$ python3 -q
>>> import numpy as np
>>> import numpy.linalg as la
>>> np.set_printoptions(precision=3, suppress=True, linewidth=100, legacy="1.25")
>>> E = np.load("data.npy")
>>> E
array([[-1.   , -1.1  , -0.1  ],
       [-0.3  , -0.3  ,  0.6  ],
       [ 0.8  ,  0.4  ,  0.3  ],
       [-0.313, -0.315,  0.598]])
>>> hat = E @ la.solve(E.T @ E, E.T)
>>> np.round((np.eye(4) - hat) @ E, 3) + 0
array([[0., 0., 0.],
       [0., 0., 0.],
       [0., 0., 0.],
       [0., 0., 0.]])
>>> hat @ E[:, 1]
array([-1.1  , -0.3  ,  0.4  , -0.315])
>>> rng = np.random.default_rng(6011)
>>> idx = rng.permutation(3)
>>> A2 = E[:, idx] * rng.choice([-1, 1], 3)
>>> A2
array([[-0.1  , -1.1  ,  1.   ],
       [ 0.6  , -0.3  ,  0.3  ],
       [ 0.3  ,  0.4  , -0.8  ],
       [ 0.598, -0.315,  0.313]])
>>> U, _, Vh = la.svd(E.T @ A2)
>>> np.round(la.lstsq(E, A2)[0], 3) + 0
array([[ 0.,  0., -1.],
       [ 0.,  1.,  0.],
       [ 1.,  0.,  0.]])
>>> np.round(U @ Vh, 3) + 0
array([[ 0.,  0., -1.],
       [ 0.,  1.,  0.],
       [ 1.,  0.,  0.]])
>>> W0 = np.loadtxt("w.csv", delimiter=",")
>>> W0
array([[ 0., -2., -2.,  1.],
       [ 2.,  0.,  0., -2.],
       [ 2.,  0.,  0.,  3.],
       [-1.,  2., -3.,  0.]])
>>> x0 = np.array([7, -7, 7, 6])
>>> np.round(la.eigvals(W0).real, 3) + 0
array([0., 0., 0., 0.])
>>> x0 @ W0 @ x0
0.0
>>> q = la.solve(np.eye(4) - W0, np.eye(4) + W0)
>>> round(la.det(q), 3)
1.0
>>> np.round(q @ q.T, 3) + 0
array([[1., 0., 0., 0.],
       [0., 1., 0., 0.],
       [0., 0., 1., 0.],
       [0., 0., 0., 1.]])
>>> np.einsum("ii->", W0)
0.0
>>> np.round(la.det(2 * W0), 3), round(la.det(W0), 3)
(1600.0, 100.0)
>>> np.kron(np.eye(2, dtype=int), W0)
array([[ 0., -2., -2.,  1.,  0., -0., -0.,  0.],
       [ 2.,  0.,  0., -2.,  0.,  0.,  0., -0.],
       [ 2.,  0.,  0.,  3.,  0.,  0.,  0.,  0.],
       [-1.,  2., -3.,  0., -0.,  0., -0.,  0.],
       [ 0., -0., -0.,  0.,  0., -2., -2.,  1.],
       [ 0.,  0.,  0., -0.,  2.,  0.,  0., -2.],
       [ 0.,  0.,  0.,  0.,  2.,  0.,  0.,  3.],
       [-0.,  0., -0.,  0., -1.,  2., -3.,  0.]])
>>> np.round(np.poly(W0), 3) + 0
array([  1.,   0.,  22.,   0., 100.])
>>> round(float(la.det(W0[::-1])), 3)
100.0
